% ipython --no-banner

In [1]: import numpy as np

In [2]: from numpy import linalg as LA

In [3]: np.set_printoptions(precision=3, suppress=True, linewidth=140)

In [4]: rd = lambda a: np.round(a, 3) + 0

In [5]: arr = np.load("arr.npy")

In [6]: arr
Out[6]: 
array([[ 22,   1,   1,   1,   0,   0],
       [  0,  81,   2,   1,   1,   2],
       [  2,   0,  61,   2,   2,   0],
       [  0,   2,   2, 121,   2,   2],
       [  1,   0,   0,   1,  62,   2],
       [  1,   2,   2,   1,   1,   1]])

In [7]: u = np.array([2, 2, -2, -2, 2, 0])

In [8]: other = arr + np.outer(u, np.eye(6)[3])

In [9]: other
Out[9]: 
array([[ 22.,   1.,   1.,   3.,   0.,   0.],
       [  0.,  81.,   2.,   3.,   1.,   2.],
       [  2.,   0.,  61.,   0.,   2.,   0.],
       [  0.,   2.,   2., 119.,   2.,   2.],
       [  1.,   0.,   0.,   3.,  62.,   2.],
       [  1.,   2.,   2.,   1.,   1.,   1.]])

In [10]: LA.matrix_rank(LA.inv(other) - LA.inv(arr), tol=1e-8)
Out[10]: np.int64(1)

In [11]: u = np.array([-1, 8, -7])

In [12]: np.array([np.convolve(row, u, "same") for row in arr])
Out[12]: 
array([[ 175, -147,    0,    1,   -7,    0],
       [ -81,  646, -552,   -7,   -1,    9],
       [  16,  -75,  486, -413,    2,  -14],
       [  -2,   14, -119,  952, -833,    2],
       [   8,   -7,   -1,  -54,  487, -418],
       [   6,    7,    1,   -7,    0,    1]])

In [13]: np.polyval(u, arr[0])
Out[13]: array([-315,    0,    0,    0,   -7,   -7])

In [14]: np.correlate(arr[0], arr[2], "full")
Out[14]: array([   0,   44,   46, 1346,   65,  107,   63,    2,    2,    0,    0])

In [15]: np.cross(arr[0, :3], arr[2, :3])
Out[15]: array([   61, -1340,    -2])

In [16]: J = np.load("sample19.npy")

In [17]: J
Out[17]: 
array([[ 13,  33,  -1,  14,  16,  -5,  18,   5,   5, -15,   4],
       [-24,  10,  19,  39,  18,  22,   1, -32, -24, -36,  10],
       [ 82,  35, -11,  -5, -18,  12, -13,   4,  40,   3,   5],
       [  9,  -5,   1, -12,  -4,  -5,   0,  13,   5,   3,  -6],
       [ 47,  33,  -5,  20,  -7,  23, -13, -23,  19,  -9,  14],
       [ 20,   2,   3,  15, -13,  28, -24, -30,   4,  -6,  10],
       [-17,  -7,   1, -14,   9, -21,  17,  25,  -5,   3, -10],
       [ -5, -26,  -6, -33, -11, -19,   0,  27,   5,  24, -13],
       [-19,  -1,   3, -10,  15, -23,  23,  27,  -7,  -3, -10],
       [-27,  23, -40, -29,  22, -67,  53,  53,  13,  45,  -6]])

In [18]: # rows and columns are dependent

In [19]: U, sv, VT = LA.svd(J)

In [20]: vecs = VT[:(sv > 1e-8).sum()]

In [21]: rng = np.random.default_rng(952412)

In [22]: x = J[4] + 5 * J[8] + rng.integers(2) * np.eye(11)[6]

In [23]: x
Out[23]: array([-48.,  28.,  10., -30.,  68., -92., 102., 112., -16., -24., -36.])

In [24]: rd(np.diag(vecs.T @ vecs))
Out[24]: array([0.705, 0.54 , 0.331, 0.314, 0.212, 0.278, 0.302, 0.479, 0.191, 0.523, 0.125])

In [25]: T = np.stack([J, 5 * J, J[::-1]])

In [26]: LA.matrix_rank(T)
Out[26]: array([4, 4, 4])

In [27]: LA.matrix_rank(T.reshape(3, -1))
Out[27]: np.int64(2)

In [28]: (T @ J.T).shape
Out[28]: (3, 10, 10)

In [29]: m1 = np.loadtxt("mat.csv", delimiter=",")

In [30]: rd(m1)
Out[30]: 
array([[-0.571,  4.041, -1.547,  1.532,  1.746, -0.695,  0.269],
       [ 1.143, -1.584, -3.273, -0.738,  2.2  ,  1.638,  1.552],
       [ 3.048, -0.131, -2.052,  1.445, -2.373, -1.778, -0.777],
       [-0.762,  1.477, -1.006, -0.278, -3.081,  3.353,  0.643],
       [-3.048, -1.133, -1.56 ,  0.355, -1.317, -2.27 ,  2.232],
       [-0.762,  0.755, -1.659, -3.722, -0.248, -1.069, -2.458],
       [ 1.905,  1.453,  1.221, -2.442, -0.437, -1.066,  3.237]])

In [31]: rd(LA.svd(m1, compute_uv=False))
Out[31]: array([5., 5., 5., 5., 5., 5., 5.])

In [32]: rd(LA.norm(m1, axis=0))
Out[32]: array([5., 5., 5., 5., 5., 5., 5.])

In [33]: G = m1.T @ m1

In [34]: rd(G)
Out[34]: 
array([[25.,  0.,  0.,  0.,  0.,  0.,  0.],
       [ 0., 25.,  0.,  0.,  0.,  0.,  0.],
       [ 0.,  0., 25.,  0.,  0.,  0.,  0.],
       [ 0.,  0.,  0., 25.,  0.,  0.,  0.],
       [ 0.,  0.,  0.,  0., 25.,  0.,  0.],
       [ 0.,  0.,  0.,  0.,  0., 25.,  0.],
       [ 0.,  0.,  0.,  0.,  0.,  0., 25.]])

In [35]: rd(LA.eigvalsh(G)[::-1])
Out[35]: array([25., 25., 25., 25., 25., 25., 25.])

In [36]: x = np.array([-3, -4, -2, -2, 5, 5, -5])

In [37]: rd(m1 @ x)
Out[37]: array([-10.509,  22.361, -24.278,  -2.91 , -13.01 ,  15.737, -32.783])

In [38]: rd(np.einsum("ij,j->i", m1, x))
Out[38]: array([-10.509,  22.361, -24.278,  -2.91 , -13.01 ,  15.737, -32.783])

In [39]: theta = np.radians(120)

In [40]: R = np.eye(7)

In [41]: R[3, 3] = R[6, 6] = np.cos(theta)

In [42]: R[3, 6], R[6, 3] = -np.sin(theta), np.sin(theta)

In [43]: rd(R)
Out[43]: 
array([[ 1.   ,  0.   ,  0.   ,  0.   ,  0.   ,  0.   ,  0.   ],
       [ 0.   ,  1.   ,  0.   ,  0.   ,  0.   ,  0.   ,  0.   ],
       [ 0.   ,  0.   ,  1.   ,  0.   ,  0.   ,  0.   ,  0.   ],
       [ 0.   ,  0.   ,  0.   , -0.5  ,  0.   ,  0.   , -0.866],
       [ 0.   ,  0.   ,  0.   ,  0.   ,  1.   ,  0.   ,  0.   ],
       [ 0.   ,  0.   ,  0.   ,  0.   ,  0.   ,  1.   ,  0.   ],
       [ 0.   ,  0.   ,  0.   ,  0.866,  0.   ,  0.   , -0.5  ]])

In [44]: other = m1 @ R.T

In [45]: np.allclose(LA.norm(m1, axis=1), LA.norm(other, axis=1))
Out[45]: True

In [46]: rd(np.abs(other - m1).max(axis=0))
Out[46]: array([0.   , 0.   , 0.   , 7.712, 0.   , 0.   , 6.971])

In [47]: np.allclose(m1 @ m1.T, other @ other.T)
Out[47]: True

In [48]: q, vecs = LA.qr(m1[:, :6])[0], LA.qr(m1[:, 6:])[0]

In [49]: sv = LA.svd(q.T @ vecs, compute_uv=False)

In [50]: rd(np.degrees(np.arccos(sv.clip(0, 1))))
Out[50]: array([90.])

In [51]: rd(LA.norm(q @ q.T - vecs @ vecs.T, 2))
Out[51]: np.float64(1.0)

In [52]: other = np.array([[0, 0], [3, 0]])

In [53]: Z = np.array([[0, 1], [2, 1]])

In [54]: E = np.kron(other, Z)

In [55]: E
Out[55]: 
array([[0, 0, 0, 0],
       [0, 0, 0, 0],
       [0, 3, 0, 0],
       [6, 3, 0, 0]])

In [56]: P = np.triu(np.array([[-2, 1, -1, -1], [-2, -1, 2, -2], [2, 0, -2, -2], [2, -1, 2, 2]]), 1) + np.eye(4)

In [57]: other = P @ E @ LA.inv(P)

In [58]: np.trace(other), np.trace(E)
Out[58]: (np.float64(0.0), np.int64(0))

In [59]: P @ E - E @ P
Out[59]: 
array([[ -6.,  -6.,   0.,   0.],
       [-12.,   0.,   0.,   0.],
       [-12.,  -6.,  -6.,   6.],
       [  0.,  -6.,   0.,  12.]])

In [60]: np.trace(E)
Out[60]: np.int64(0)

In [61]: (E + E.T) / 2
Out[61]: 
array([[0. , 0. , 0. , 3. ],
       [0. , 0. , 1.5, 1.5],
       [0. , 1.5, 0. , 0. ],
       [3. , 1.5, 0. , 0. ]])

In [62]: rd(LA.det(E))
Out[62]: np.float64(0.0)

In [63]: [int(LA.matrix_rank(LA.matrix_power(E, p))) for p in range(1, 5)]
Out[63]: [2, 0, 0, 0]

In [64]: LA.matrix_power(E - np.diag(np.diag(E)), 4)
Out[64]: 
array([[0, 0, 0, 0],
       [0, 0, 0, 0],
       [0, 0, 0, 0],
       [0, 0, 0, 0]])

In [65]: E @ E
Out[65]: 
array([[0, 0, 0, 0],
       [0, 0, 0, 0],
       [0, 0, 0, 0],
       [0, 0, 0, 0]])

In [66]: LA.matrix_rank(E - E[0, 0] * np.eye(4))
Out[66]: np.int64(2)

In [67]: np.prod(np.diag(E)), rd(LA.det(E))
Out[67]: (np.int64(0), np.float64(0.0))

In [68]: rd(LA.norm(E, 2))
Out[68]: np.float64(6.865)

In [69]: LA.norm(E, axis=1).argmax()
Out[69]: np.int64(3)

In [70]: rd(LA.norm(E[1] - E[2]))
Out[70]: np.float64(3.0)

In [71]: rd(LA.norm(E, axis=1))
Out[71]: array([0.   , 0.   , 3.   , 6.708])

In [72]: rd(LA.norm(E, "nuc"))
Out[72]: np.float64(9.487)

In [73]: E[1] @ E[2]
Out[73]: np.int64(0)

In [74]: feats = np.array([[-1, 3, 3, -3, 3, -3, 1, 2, -1],
    ...:     [-2, -1, 0, -3, 0, 2, 3, 0, -3],
    ...:     [2, -2, 3, -1, 1, 2, 3, 1, -3],
    ...:     [-3, 3, 2, -3, -1, 1, 0, 0, -3],
    ...:     [-2, 0, -3, 3, -1, 1, 0, -2, 3],
    ...:     [0, 3, 0, 1, -1, 0, 2, 3, -1],
    ...:     [3, 2, 1, 2, 1, -1, -1, -1, -2],
    ...:     [-1, 1, 0, -3, 1, -2, -1, -2, 0],
    ...:     [2, -3, 1, 0, -1, 1, 1, -3, -3]])

In [75]: feats[:, 2] = 5 * feats[:, 6]

In [76]: feats
Out[76]: 
array([[-1,  3,  5, -3,  3, -3,  1,  2, -1],
       [-2, -1, 15, -3,  0,  2,  3,  0, -3],
       [ 2, -2, 15, -1,  1,  2,  3,  1, -3],
       [-3,  3,  0, -3, -1,  1,  0,  0, -3],
       [-2,  0,  0,  3, -1,  1,  0, -2,  3],
       [ 0,  3, 10,  1, -1,  0,  2,  3, -1],
       [ 3,  2, -5,  2,  1, -1, -1, -1, -2],
       [-1,  1, -5, -3,  1, -2, -1, -2,  0],
       [ 2, -3,  5,  0, -1,  1,  1, -3, -3]])

In [77]: rk = LA.matrix_rank(feats)

In [78]: rk
Out[78]: np.int64(8)

In [79]: N = LA.svd(feats)[2][rk:].T

In [80]: LA.matrix_rank(feats.T @ feats), LA.matrix_rank(feats @ feats.T)
Out[80]: (np.int64(8), np.int64(8))

In [81]: N.shape
Out[81]: (9, 1)

In [82]: [int(LA.matrix_rank(feats[:, :j + 1])) for j in range(9)]
Out[82]: [1, 2, 3, 4, 5, 6, 6, 7, 8]

In [83]: [int(LA.matrix_rank(np.delete(feats, i, axis=0))) for i in range(9)]
Out[83]: [8, 8, 8, 8, 8, 8, 8, 8, 8]

In [84]: np.allclose(feats @ N, 0)
Out[84]: True
